$ python -q
>>> import numpy as np
>>> np.set_printoptions(precision=2, suppress=True, linewidth=140, legacy="1.25")
>>> K = np.load("layer16.npy")
>>> K
array([[ 3,  3,  3,  3,  3],
       [ 3,  6,  6,  6,  6],
       [ 3,  6,  9,  9,  9],
       [ 3,  6,  9, 12, 12],
       [ 3,  6,  9, 12, 15]])
>>> # equal to its transpose
>>> vals, evecs = np.linalg.eigh(K)
>>> round(vals.sum(), 2), np.trace(K)
(45.0, 45)
>>> np.abs(evecs[:, -1]).round(6).argmax()
4
>>> np.linalg.eigvalsh(K @ K)
array([   0.66,    1.12,    3.06,   18.89, 1371.27])
>>> (vals > 1e-8).sum(), (vals < -1e-8).sum()
(5, 0)
>>> np.round(evecs.T @ evecs, 2) + 0
array([[1., 0., 0., 0., 0.],
       [0., 1., 0., 0., 0.],
       [0., 0., 1., 0., 0.],
       [0., 0., 0., 1., 0.],
       [0., 0., 0., 0., 1.]])
>>> evecs @ np.diag(vals) @ evecs.T
array([[ 3.,  3.,  3.,  3.,  3.],
       [ 3.,  6.,  6.,  6.,  6.],
       [ 3.,  6.,  9.,  9.,  9.],
       [ 3.,  6.,  9., 12., 12.],
       [ 3.,  6.,  9., 12., 15.]])
>>> np.linalg.eigvalsh(K + 3 * np.eye(5))
array([ 3.81,  4.06,  4.75,  7.35, 40.03])
>>> np.round(evecs.T @ K @ evecs, 2) + 0
array([[ 0.81,  0.  ,  0.  ,  0.  ,  0.  ],
       [ 0.  ,  1.06,  0.  ,  0.  ,  0.  ],
       [ 0.  ,  0.  ,  1.75,  0.  ,  0.  ],
       [ 0.  ,  0.  ,  0.  ,  4.35,  0.  ],
       [ 0.  ,  0.  ,  0.  ,  0.  , 37.03]])
>>> np.linalg.svd(K, compute_uv=False)
array([37.03,  4.35,  1.75,  1.06,  0.81])
>>> np.sort(np.abs(np.linalg.eigvals(K)))
array([ 0.81,  1.06,  1.75,  4.35, 37.03])
>>> np.trace(K)
45
>>> np.linalg.determinant(K)
Traceback (most recent call last):
  File "<python-input-17>", line 1, in <module>
    np.linalg.determinant(K)
    ^^^^^^^^^^^^^^^^^^^^^
AttributeError: module 'numpy.linalg' has no attribute 'determinant'
>>> np.allclose(K, K.T)
True
>>> np.round(np.linalg.det(K), 2)
243.0
>>> (K + K.T) / 2
array([[ 3.,  3.,  3.,  3.,  3.],
       [ 3.,  6.,  6.,  6.,  6.],
       [ 3.,  6.,  9.,  9.,  9.],
       [ 3.,  6.,  9., 12., 12.],
       [ 3.,  6.,  9., 12., 15.]])
>>> np.linalg.matrix_power(K, 4)
array([[ 54351, 104247, 145638, 175203, 190593],
       [104247, 199989, 279450, 336231, 365796],
       [145638, 279450, 390582, 470043, 511434],
       [175203, 336231, 470043, 565785, 615681],
       [190593, 365796, 511434, 615681, 670032]])
>>> np.allclose(K @ K.T, K.T @ K)
True
>>> K @ K
array([[ 45,  81, 108, 126, 135],
       [ 81, 153, 207, 243, 261],
       [108, 207, 288, 342, 369],
       [126, 243, 342, 414, 450],
       [135, 261, 369, 450, 495]])
